% ipython --no-banner

In [1]: import numpy as np

In [2]: import numpy.linalg as la

In [3]: np.set_printoptions(suppress=True, linewidth=120)

In [4]: rnd = lambda a: np.round(a, 3) + 0

In [5]: K = np.load("w.npy")

In [6]: K
Out[6]: 
array([[-0.318, -2.858, -6.575,  5.523,  1.918, -3.784],
       [-1.017,  4.605, -0.356, -2.93 , -1.831, -8.105],
       [ 1.675,  2.696,  3.829, -6.927,  1.243, -5.073],
       [-6.052,  2.972,  4.781,  0.489,  3.568,  4.325],
       [ 1.108,  2.15 ,  4.729, -0.097,  6.435,  5.511],
       [-1.531,  1.885,  1.363,  7.514,  4.711,  3.688],
       [ 6.127,  6.642, -1.153,  1.985, -3.513, -0.861],
       [-0.4  , -4.058, -2.333,  6.216, -5.857,  2.233],
       [-3.61 ,  0.547,  6.549, -0.016, -4.668, -4.689],
       [ 5.727, -4.07 ,  0.75 , -4.59 ,  5.178, -1.48 ],
       [ 2.66 ,  4.298, -8.228,  2.335, -0.465,  1.042],
       [ 5.709,  6.835,  2.349, -3.418,  0.573, -1.778],
       [-1.118, -4.609,  0.981,  8.699, -0.918,  0.181],
       [ 2.783, -3.295,  4.019,  1.377, -6.158, -5.043],
       [-5.765, -1.487, -1.276, -5.363,  5.814, -0.597],
       [ 7.295,  3.981, -3.773,  2.971,  2.756, -0.533],
       [-3.509,  4.451, -0.983, -3.109, -4.683,  5.942],
       [ 1.678,  1.324, -1.164,  0.367, -6.902,  6.805],
       [ 7.652, -4.303, -1.512,  1.835, -1.161,  3.991],
       [-6.213, -0.429, -2.59 , -6.647,  2.905, -1.372],
       [ 1.232, -1.082, -2.219, -6.825, -5.757, -3.559],
       [ 7.015, -2.201, -1.071, -6.197, -1.522, -2.016],
       [-4.256, -2.102, -3.579, -4.975, -6.315, -0.166],
       [-5.491, -0.476, -0.469, -1.306,  6.295,  5.299],
       [-5.758, -0.037,  4.163, -0.097, -3.533, -6.085],
       [-3.086, -5.269,  7.657, -1.049,  1.342, -1.086],
       [-0.111, -8.155,  0.061,  4.846, -0.243, -3.153],
       [ 3.268,  2.049,  3.14 ,  3.02 , -6.796, -4.466],
       [-3.741,  7.71 ,  2.572,  3.966,  1.548, -1.349],
       [ 1.053, -7.646,  0.614,  1.858, -4.862, -3.6  ],
       [-5.578,  3.371, -2.837, -2.13 , -0.959,  6.635],
       [ 3.892,  7.147, -4.883,  2.17 ,  2.285, -0.041],
       [-5.08 ,  6.   , -3.215, -2.257, -2.046, -4.31 ],
       [ 1.029,  2.685,  8.651, -3.346, -0.855, -2.228],
       [ 5.902,  0.305, -4.874,  4.256,  0.02 ,  4.816],
       [-3.005, -1.493,  2.374,  5.054,  1.152, -7.499],
       [ 4.012, -0.811,  2.148, -1.927, -8.313, -2.41 ]])

In [7]: def softmax(z):
   ...:     e = np.exp(z - z.max(axis=-1, keepdims=True))
   ...:     return e / e.sum(axis=-1, keepdims=True)
   ...: 

In [8]: rnd(softmax(K[11] + 2))
Out[8]: array([0.242, 0.748, 0.008, 0.   , 0.001, 0.   ])

In [9]: S = K @ K.T / np.sqrt(6)

In [10]: rnd(softmax(S)[11] @ K)
Out[10]: array([ 5.709,  6.835,  2.349, -3.418,  0.573, -1.778])

In [11]: softmax(S).round(6).argmax(axis=1)
Out[11]: 
array([ 0,  1,  2,  3,  4,  5,  6,  7,  8,  9, 10, 11, 12, 13, 14, 15, 16, 17, 18, 19, 20, 21, 22, 23, 24, 25, 26, 27,
       28, 29, 30, 31, 32, 33, 34, 35, 36])

In [12]: Y = K / la.norm(K, axis=1, keepdims=True)

In [13]: gram = Y @ Y.T

In [14]: (gram - 2 * np.eye(37)).round(6).argmax(axis=1)
Out[14]: 
array([26, 32, 33, 23,  3,  4, 31, 12, 24, 21, 31,  6, 26, 27, 19, 31, 30, 16, 34, 14, 22,  9, 20,  3,  8,  8, 29, 13,
        3, 26, 16, 15,  1,  2, 18, 24, 13])

In [15]: cent = K[[15, 16]].astype(float)

In [16]: for _ in range(6):
    ...:     z = la.norm(K[:, None] - cent, axis=-1).argmin(axis=1)
    ...:     cent = np.array([K[z == j].mean(axis=0) for j in range(2)])
    ...: 

In [17]: z
Out[17]: array([0, 1, 1, 1, 1, 0, 0, 0, 1, 0, 0, 0, 0, 0, 1, 0, 1, 0, 0, 1, 1, 0, 1, 1, 1, 1, 0, 0, 1, 0, 1, 0, 1, 1, 0, 0, 0])

In [18]: rnd(cent[1] - cent[0])
Out[18]: array([-6.098,  1.999,  2.383, -4.702,  1.318,  0.054])

In [19]: np.abs(cent[1] - cent[0]).argmax()
Out[19]: np.int64(0)

In [20]: Y = K / np.sqrt((K ** 2).mean(axis=1, keepdims=True))

In [21]: rnd(Y[34])
Out[21]: array([ 1.446,  0.075, -1.194,  1.043,  0.005,  1.18 ])

In [22]: rnd(la.norm(Y, axis=1))
Out[22]: 
array([2.449, 2.449, 2.449, 2.449, 2.449, 2.449, 2.449, 2.449, 2.449, 2.449, 2.449, 2.449, 2.449, 2.449, 2.449, 2.449,
       2.449, 2.449, 2.449, 2.449, 2.449, 2.449, 2.449, 2.449, 2.449, 2.449, 2.449, 2.449, 2.449, 2.449, 2.449, 2.449,
       2.449, 2.449, 2.449, 2.449, 2.449])

In [23]: la.matrix_rank(K - K.mean(axis=1, keepdims=True))
Out[23]: np.int64(5)

In [24]: proj = K @ la.solve(K.T @ K, K.T)

In [25]: rnd(proj @ K[:, 4])
Out[25]: 
array([ 1.918, -1.831,  1.243,  3.568,  6.435,  4.711, -3.513, -5.857, -4.668,  5.178, -0.465,  0.573, -0.918, -6.158,
        5.814,  2.756, -4.683, -6.902, -1.161,  2.905, -5.757, -1.522, -6.315,  6.295, -3.533,  1.342, -0.243, -6.796,
        1.548, -4.862, -0.959,  2.285, -2.046, -0.855,  0.02 ,  1.152, -8.313])

In [26]: rnd(np.trace(proj))
Out[26]: np.float64(6.0)

In [27]: r0 = np.array([6, -7, -2, -3, -4, -3])

In [28]: feats = r0[np.abs(np.subtract.outer(np.arange(6), np.arange(6)))]

In [29]: feats
Out[29]: 
array([[ 6, -7, -2, -3, -4, -3],
       [-7,  6, -7, -2, -3, -4],
       [-2, -7,  6, -7, -2, -3],
       [-3, -2, -7,  6, -7, -2],
       [-4, -3, -2, -7,  6, -7],
       [-3, -4, -3, -2, -7,  6]])

In [30]: ev, V = la.eigh(feats)

In [31]: x = np.array([-4, 7, -9, -8, -9, -5])

In [32]: x @ feats @ x
Out[32]: np.int64(-92)

In [33]: np.abs(feats).sum(axis=1).max(), rnd(np.abs(ev).max())
Out[33]: (np.int64(29), np.float64(17.186))

In [34]: rnd(V * np.maximum(ev, 0) @ V.T)
Out[34]: 
array([[ 8.151, -4.527,  0.343, -0.657, -1.527, -0.849],
       [-4.527,  8.844, -4.306,  0.694, -0.156, -1.527],
       [ 0.343, -4.306,  8.551, -4.449,  0.694, -0.657],
       [-0.657,  0.694, -4.449,  8.551, -4.306,  0.343],
       [-1.527, -0.156,  0.694, -4.306,  8.844, -4.527],
       [-0.849, -1.527, -0.657,  0.343, -4.527,  8.151]])

In [35]: rnd(la.eigvalsh(feats[1:, 1:]))
Out[35]: array([-11.683,   4.877,   6.789,  13.123,  16.894])

In [36]: rnd(x @ feats @ x / (x @ x)), rnd(ev[0]), rnd(ev[-1])
Out[36]: (np.float64(-0.291), np.float64(-15.092), np.float64(17.186))

In [37]: x = np.array([9, -7, -2, -4, -8, 9])

In [38]: y = feats @ x

In [39]: beta, lr = np.zeros(6), 1 / la.norm(feats, 2) ** 2

In [40]: for i in range(12):
    ...:     beta -= lr * feats.T @ (feats @ beta - y)
    ...:     if i % 2 == 0: print(i, round(la.norm(feats @ beta - y), 3))
    ...: 
0 71.768
2 33.744
4 27.186
6 22.104
8 17.985
10 14.638

In [41]: rnd(beta)
Out[41]: array([ 7.859, -7.647, -0.814, -2.528, -8.125,  8.134])

In [42]: rnd(la.cond(feats))
Out[42]: np.float64(3.699)
